$ python -q
>>> import numpy as np
>>> from numpy import linalg as LA
>>> np.set_printoptions(suppress=True, linewidth=200)
>>> J = np.array([[0.0, -4.0, 7.0], [-4.0, 0.0, 0.0], [7.0, 0.0, 0.0]])
>>> J
array([[ 0., -4.,  7.],
       [-4.,  0.,  0.],
       [ 7.,  0.,  0.]])
>>> # null space of dimension 1
>>> vals, vecs = LA.eigh(J)
>>> x0 = np.array([-2, -3, 1])
>>> np.round(LA.eigvalsh(J[1:, 1:]), 2)
array([0., 0.])
>>> x0 @ J @ x0
np.float64(-76.0)
>>> np.round(vecs * np.abs(vals) @ vecs.T, 2) + 0
array([[ 8.06,  0.  ,  0.  ],
       [ 0.  ,  1.98, -3.47],
       [ 0.  , -3.47,  6.08]])
>>> np.abs(J).sum(axis=1).max(), round(float(np.abs(vals).max()), 2)
(np.float64(11.0), 8.06)
>>> (np.sign(vecs[:, -1].round(6)) == np.sign(vecs[0, -1].round(6))).astype(int)
array([1, 0, 1])
>>> vals, vecs = LA.eigh(J)
>>> vals.sum(), np.trace(J)
(np.float64(0.0), np.float64(0.0))
>>> np.round(LA.eigvalsh(J @ J), 2)
array([ 0., 65., 65.])
>>> print(np.unique(vals.round(6) + 0, return_counts=True)[1])
[1 1 1]
>>> np.round(LA.eigvalsh(J + -2 * np.eye(3)), 2)
array([-10.06,  -2.  ,   6.06])
>>> np.abs(vecs[:, -1]).round(6).argmax()
np.int64(0)
>>> np.round(np.abs(vecs[:, -1]), 2)
array([0.71, 0.35, 0.61])
>>> np.round(vecs.T @ vecs, 2) + 0
array([[1., 0., 0.],
       [0., 1., 0.],
       [0., 0., 1.]])
>>> np.round(LA.svd(J, compute_uv=False), 2) + 0
array([8.06, 8.06, 0.  ])
>>> print(np.round(vecs @ np.diag(vals) @ vecs.T, 2) + 0)
[[ 0. -4.  7.]
 [-4.  0.  0.]
 [ 7.  0.  0.]]
>>> E = np.diag(np.array([3, 3, 0, 0])) + -3 * np.eye(4, k=1) + -3 * np.eye(4, k=-1)
>>> E
array([[ 3., -3.,  0.,  0.],
       [-3.,  3., -3.,  0.],
       [ 0., -3.,  0., -3.],
       [ 0.,  0., -3.,  0.]])
>>> # rows and columns are dependent
>>> U, s, VT = LA.svd(E, full_matrices=False)
>>> np.allclose(U * s @ VT, E)
True
>>> np.abs(U[:, 0]).round(6).argmax()
np.int64(1)
>>> np.round(U.T @ U, 2) + 0
array([[1., 0., 0., 0.],
       [0., 1., 0., 0.],
       [0., 0., 1., 0.],
       [0., 0., 0., 1.]])
>>> np.round(np.abs(VT[0]), 2)
array([0.55, 0.72, 0.39, 0.17])
>>> print(np.round(U.T @ E @ VT.T, 2) + 0)
[[6.91 0.   0.   0.  ]
 [0.   3.91 0.   0.  ]
 [0.   0.   3.   0.  ]
 [0.   0.   0.   0.  ]]
>>> np.round(np.cumsum(s ** 2) / np.sum(s ** 2), 2)
array([0.66, 0.88, 1.  , 1.  ])
>>> round(float(LA.eigvalsh(E).min()), 2)
-3.91
>>> [round(float(LA.det(E[:i, :i])), 2) + 0 for i in range(1, 5)]
[3.0, 0.0, -27.0, 0.0]
>>> np.trace(E)
np.float64(6.0)
>>> (E - E.T) / 2
array([[0., 0., 0., 0.],
       [0., 0., 0., 0.],
       [0., 0., 0., 0.],
       [0., 0., 0., 0.]])
>>> np.allclose(E, E.T)
True
>>> round(np.abs(LA.eigvals(E)).max(), 2)
np.float64(6.91)
>>> np.round(np.sort(np.abs(LA.eigvals(E))), 2) + 0
array([0.  , 3.  , 3.91, 6.91])
>>> np.round(LA.det(E), 2)
np.float64(0.0)
>>> E @ E
array([[ 18., -18.,   9.,   0.],
       [-18.,  27.,  -9.,   9.],
       [  9.,  -9.,  18.,   0.],
       [  0.,   9.,   0.,   9.]])
>>> E.inv()
Traceback (most recent call last):
  File "<python-input-42>", line 1, in <module>
    E.inv()
    ^^^^^
AttributeError: 'numpy.ndarray' object has no attribute 'inv'
>>> np.allclose(E @ E.T, E.T @ E)
True
>>> (E + E.T) / 2
array([[ 3., -3.,  0.,  0.],
       [-3.,  3., -3.,  0.],
       [ 0., -3.,  0., -3.],
       [ 0.,  0., -3.,  0.]])
>>> W1 = np.array([[0, 3, 3, 1, 0], [3, 0, 2, 2, 1], [3, 1, 1, 3, 0], [0, 0, 2, 1, 0]])
>>> b = np.array([2, 1, 0, 2, 1])
>>> act = np.maximum(E @ W1 + b, 0)
>>> act
array([[ 0., 10.,  3.,  0.,  0.],
       [ 2.,  0.,  0.,  0.,  4.],
       [ 0.,  1.,  0.,  0.,  0.],
       [ 0.,  0.,  0.,  0.,  1.]])
>>> LA.matrix_rank(act)
np.int64(4)
>>> C = np.array([[1, 2], [1, 2], [2, 2], [0, 2], [0, 1]])
>>> print((act @ C).round(6).argmax(axis=1))
[1 1 1 1]
>>> print(act @ C)
[[16. 26.]
 [ 2.  8.]
 [ 1.  2.]
 [ 0.  1.]]
>>> arr = np.loadtxt("dump.csv", delimiter=",")
>>> arr
array([[2.3, 3. ],
       [2. , 3.3]])
>>> proj = np.triu(np.array([[1, 1], [0, 2]]), 1) + np.eye(2)
>>> other = proj @ arr @ LA.inv(proj)
>>> round(float(LA.det(other)), 2)
1.59
>>> np.round(np.poly(other), 2)
array([ 1.  , -5.6 ,  1.59])
>>> proj @ arr - arr @ proj
array([[ 2.,  1.],
       [ 0., -2.]])
>>> LA.matrix_rank(other)
np.int64(2)
>>> Q, R = LA.qr(arr)
>>> Q.round(2)
array([[-0.75, -0.66],
       [-0.66,  0.75]])
>>> print(np.allclose(R.T @ R, arr.T @ arr))
True
>>> np.round(Q @ R, 2)
array([[2.3, 3. ],
       [2. , 3.3]])
>>> np.round(Q.T @ Q, 2) + 0
array([[1., 0.],
       [0., 1.]])
>>> np.trace(Q @ Q.T)
np.float64(2.0)
>>> Q.shape, R.shape
((2, 2), (2, 2))
>>> other = np.array([[-3, 2], [-3, -3]])
>>> C = np.kron(other, Q)
>>> print(C.shape)
(4, 4)
>>> np.round(LA.norm(C, 2), 2), round(LA.norm(other, 2) * LA.norm(Q, 2), 2)
(np.float64(4.41), np.float64(4.41))
>>> t = np.radians(60)
>>> R = np.eye(3)
>>> R[1, 1] = R[0, 0] = np.cos(t)
>>> R[1, 0], R[0, 1] = -np.sin(t), np.sin(t)
>>> R.round(2)
array([[ 0.5 ,  0.87,  0.  ],
       [-0.87,  0.5 ,  0.  ],
       [ 0.  ,  0.  ,  1.  ]])
>>> other = J @ R.T
>>> print(np.round(LA.svd(J, compute_uv=False), 2) + 0, np.round(LA.svd(other, compute_uv=False), 2) + 0)
[8.06 8.06 0.  ] [8.06 8.06 0.  ]
>>> np.round(LA.det(R), 2), np.trace(R)
(np.float64(1.0), np.float64(2.0))
>>> print(other.round(2))
[[-3.46 -2.    7.  ]
 [-2.    3.46  0.  ]
 [ 3.5  -6.06  0.  ]]
>>> np.allclose(LA.norm(J, axis=1), LA.norm(other, axis=1))
True
>>> np.round(np.abs(other - J).max(axis=0), 2)
array([3.5 , 6.06, 0.  ])
>>> W0 = np.loadtxt("data.csv", delimiter=",")
>>> print(W0)
[[2. 2. 2.]
 [1. 1. 0.]
 [0. 0. 2.]]
>>> proj = np.triu(np.array([[3, -5, 4], [-5, -2, 0], [1, -3, -3]]), 1) + np.eye(3)
>>> other = proj @ W0 @ LA.inv(proj)
>>> other
array([[ -3., -18.,  22.],
       [  1.,   6.,  -4.],
       [  0.,   0.,   2.]])
>>> W1 = np.array([[8, 2], [2, 7], [9, 2]])
>>> b = np.array([-1, 3])
>>> act = np.maximum(W0 @ W1 + b, 0)
>>> print(LA.matrix_rank(act))
2
>>> C = np.array([[-3, 1, 6], [-1, -2, 0]])
>>> print((act @ C).round(6).argmax(axis=1))
[2 2 2]
>>> act @ C
array([[-136.,  -13.,  222.],
       [ -39.,  -15.,   54.],
       [ -58.,    3.,  102.]])
>>> np.diff(W0, axis=0)
array([[-1., -1., -2.],
       [-1., -1.,  2.]])
>>> round(float(LA.norm(W0)), 2)
4.24
>>> print(W0.sum(axis=1))
[6. 2. 2.]
>>> np.zeros(3, 3)
Traceback (most recent call last):
  File "<python-input-98>", line 1, in <module>
    np.zeros(3, 3)
    ~~~~~~~~^^^^^^
TypeError: Cannot interpret '3' as a data type
>>> W0 - W0[0]
array([[ 0.,  0.,  0.],
       [-1., -1., -2.],
       [-2., -2.,  0.]])
>>> LA.cond(W0) > 100
np.True_
>>> np.round(LA.norm(W0, 2) / LA.norm(W0), 2)
np.float64(0.91)
>>> F = np.load("sample19.npy")
>>> F
array([[ 2,  0,  0],
       [-2,  1,  0],
       [-1, -2, -2]])
>>> # triangular
>>> LA.matrix_power(F - np.diag(np.diag(F)), 3)
array([[0, 0, 0],
       [0, 0, 0],
       [0, 0, 0]])
>>> np.prod(np.diag(F)), round(float(LA.det(F)), 2)
(np.int64(-4), -4.0)
>>> other = LA.inv(F)
>>> round(LA.slogdet(F)[0], 2)
np.float64(-1.0)
>>> (np.abs(other) > 1e-9).astype(int)
array([[1, 0, 0],
       [1, 1, 0],
       [1, 1, 1]])
>>> print(np.round(LA.det(F) * other, 2))
[[-2. -0. -0.]
 [-4. -4.  0.]
 [ 5.  4.  2.]]
>>> other
array([[ 0.5 ,  0.  ,  0.  ],
       [ 1.  ,  1.  , -0.  ],
       [-1.25, -1.  , -0.5 ]])
>>> round(float(np.abs(LA.eigvals(F)).max()), 2)
2.0
>>> F.inv()
Traceback (most recent call last):
  File "<python-input-113>", line 1, in <module>
    F.inv()
    ^^^^^
AttributeError: 'numpy.ndarray' object has no attribute 'inv'
>>> assert F == F.T
Traceback (most recent call last):
  File "<python-input-114>", line 1, in <module>
    assert F == F.T
           ^^^^^^^^
ValueError: The truth value of an array with more than one element is ambiguous. Use a.any() or a.all()
>>> F @ F
array([[ 4,  0,  0],
       [-6,  1,  0],
       [ 4,  2,  4]])
>>> print(np.allclose(F, F.T))
False
>>> np.trace(F)
np.int64(1)
>>> np.round(np.sort(np.abs(LA.eigvals(F))), 2)
array([1., 2., 2.])
>>> (F - F.T) / 2
array([[ 0. ,  1. ,  0.5],
       [-1. ,  0. ,  1. ],
       [-0.5, -1. ,  0. ]])
>>> print(F.sum(axis=1))
[ 2 -1 -5]
>>> print(F.sum(axis=0))
[-1 -1 -2]
>>> F - F[0]
array([[ 0,  0,  0],
       [-4,  1,  0],
       [-3, -2, -2]])
>>> F.shape
(3, 3)
>>> np.abs(F).max()
np.int64(2)
>>> print(np.count_nonzero(F))
6
>>> np.unravel_index(np.abs(F).argmax(), F.shape)
(np.int64(0), np.int64(0))
>>> np.round(LA.svd(F, compute_uv=False), 2)
array([3.2 , 2.75, 0.45])
>>> X = np.tanh(np.array([[-0.2, -0.6],
...     [-1.0, 0.5],
...     [0.4, 0.8],
...     [-0.6, 0.3],
...     [0.5, -0.8],
...     [0.1, -1.0],
...     [-1.3, 1.1],
...     [-0.1, 1.3],
...     [-2.3, 0.1],
...     [-1.1, 0.3],
...     [1.5, -0.3],
...     [-1.3, 0.1],
...     [0.7, -0.1],
...     [2.0, 0.1],
...     [1.0, -0.2],
...     [-1.0, -0.9],
...     [0.2, -0.3],
...     [0.7, -0.1],
...     [-0.3, -0.3],
...     [-2.9, 0.7],
...     [1.0, 1.6],
...     [-0.1, -0.2],
...     [0.3, 1.6],
...     [0.0, -2.7],
...     [-1.2, -0.4],
...     [-0.1, 2.0],
...     [-0.9, 1.5],
...     [0.0, -0.6],
...     [-2.0, 1.2]]) @ np.array([[-1.2, 1.4, -1.4], [-0.1, 0.3, 1.3]]))
>>> X.round(2)
array([[ 0.29, -0.43, -0.46],
       [ 0.82, -0.85,  0.97],
       [-0.51,  0.66,  0.45],
       [ 0.6 , -0.64,  0.84],
       [-0.48,  0.43, -0.94],
       [-0.02, -0.16, -0.89],
       [ 0.9 , -0.9 ,  1.  ],
       [-0.01,  0.24,  0.95],
       [ 0.99, -1.  ,  1.  ],
       [ 0.86, -0.9 ,  0.96],
       [-0.94,  0.96, -0.99],
       [ 0.91, -0.95,  0.96],
       [-0.68,  0.74, -0.8 ],
       [-0.98,  0.99, -0.99],
       [-0.83,  0.87, -0.93],
       [ 0.86, -0.93,  0.23],
       [-0.21,  0.19, -0.58],
       [-0.68,  0.74, -0.8 ],
       [ 0.37, -0.47,  0.03],
       [ 1.  , -1.  ,  1.  ],
       [-0.88,  0.95,  0.59],
       [ 0.14, -0.2 , -0.12],
       [-0.48,  0.72,  0.93],
       [ 0.26, -0.67, -1.  ],
       [ 0.9 , -0.95,  0.82],
       [-0.08,  0.43,  0.99],
       [ 0.73, -0.67,  1.  ],
       [ 0.06, -0.18, -0.65],
       [ 0.98, -0.98,  1.  ]])
>>> # row 17 repeats row 12
>>> other = np.c_[X[:, :2] @ np.array([[2, -1], [-5, 4]]), np.array([2, -3, -2, 1, -3, -1, 1, 2, 2, -2, -1, 2, -2, -2, 3, -3, -3, 3, 2, 2, 0, 2, -2, 0, -1, 2, 1, -1, -2])]
>>> other.round(2)
array([[ 2.73, -2.01,  2.  ],
       [ 5.88, -4.21, -3.  ],
       [-4.34,  3.16, -2.  ],
       [ 4.37, -3.14,  1.  ],
       [-3.11,  2.2 , -3.  ],
       [ 0.75, -0.61, -1.  ],
       [ 6.31, -4.51,  1.  ],
       [-1.24,  0.99,  2.  ],
       [ 6.97, -4.98,  2.  ],
       [ 6.2 , -4.44, -2.  ],
       [-6.71,  4.8 , -1.  ],
       [ 6.56, -4.7 ,  2.  ],
       [-5.06,  3.64, -2.  ],
       [-6.93,  4.96, -2.  ],
       [-6.01,  4.31,  3.  ],
       [ 6.38, -4.59, -3.  ],
       [-1.35,  0.96, -3.  ],
       [-5.06,  3.64,  3.  ],
       [ 3.09, -2.25,  2.  ],
       [ 6.99, -4.99,  2.  ],
       [-6.53,  4.69,  0.  ],
       [ 1.27, -0.93,  2.  ],
       [-4.54,  3.34, -2.  ],
       [ 3.88, -2.94,  0.  ],
       [ 6.54, -4.69, -1.  ],
       [-2.31,  1.8 ,  2.  ],
       [ 4.81, -3.41,  1.  ],
       [ 1.01, -0.77, -1.  ],
       [ 6.88, -4.92, -2.  ]])
>>> np.round(LA.lstsq(X, other[:, 0])[0], 2) + 0
array([ 2., -5.,  0.])
>>> LA.matrix_rank(other)
np.int64(3)
>>> proj = X @ LA.solve(X.T @ X, X.T)
>>> np.round(proj @ X[:, 2], 2)
array([-0.46,  0.97,  0.45,  0.84, -0.94, -0.89,  1.  ,  0.95,  1.  ,  0.96, -0.99,  0.96, -0.8 , -0.99, -0.93,  0.23, -0.58, -0.8 ,  0.03,  1.  ,  0.59, -0.12,  0.93, -1.  ,  0.82,  0.99,  1.  ,
       -0.65,  1.  ])
>>> np.round(np.trace(proj), 2)
np.float64(3.0)
>>> LA.matrix_rank(np.eye(29) - proj)
np.int64(26)
>>> Xs = (X - X.mean(axis=0)) / X.std(axis=0)
>>> np.argwhere(np.abs(Xs) > 2)
array([], shape=(0, 2), dtype=int64)
>>> np.round(Xs.std(axis=0), 2)
array([1., 1., 1.])
>>> b = LA.lstsq(np.delete(Xs, 1, axis=1), Xs[:, 1])[0]
>>> print(b.round(2))
[-1.12  0.2 ]
>>> np.abs(b).argmax()
np.int64(0)
>>> round(float(1 - np.var(Xs[:, 1] - np.delete(Xs, 1, axis=1) @ b)), 2)
0.99
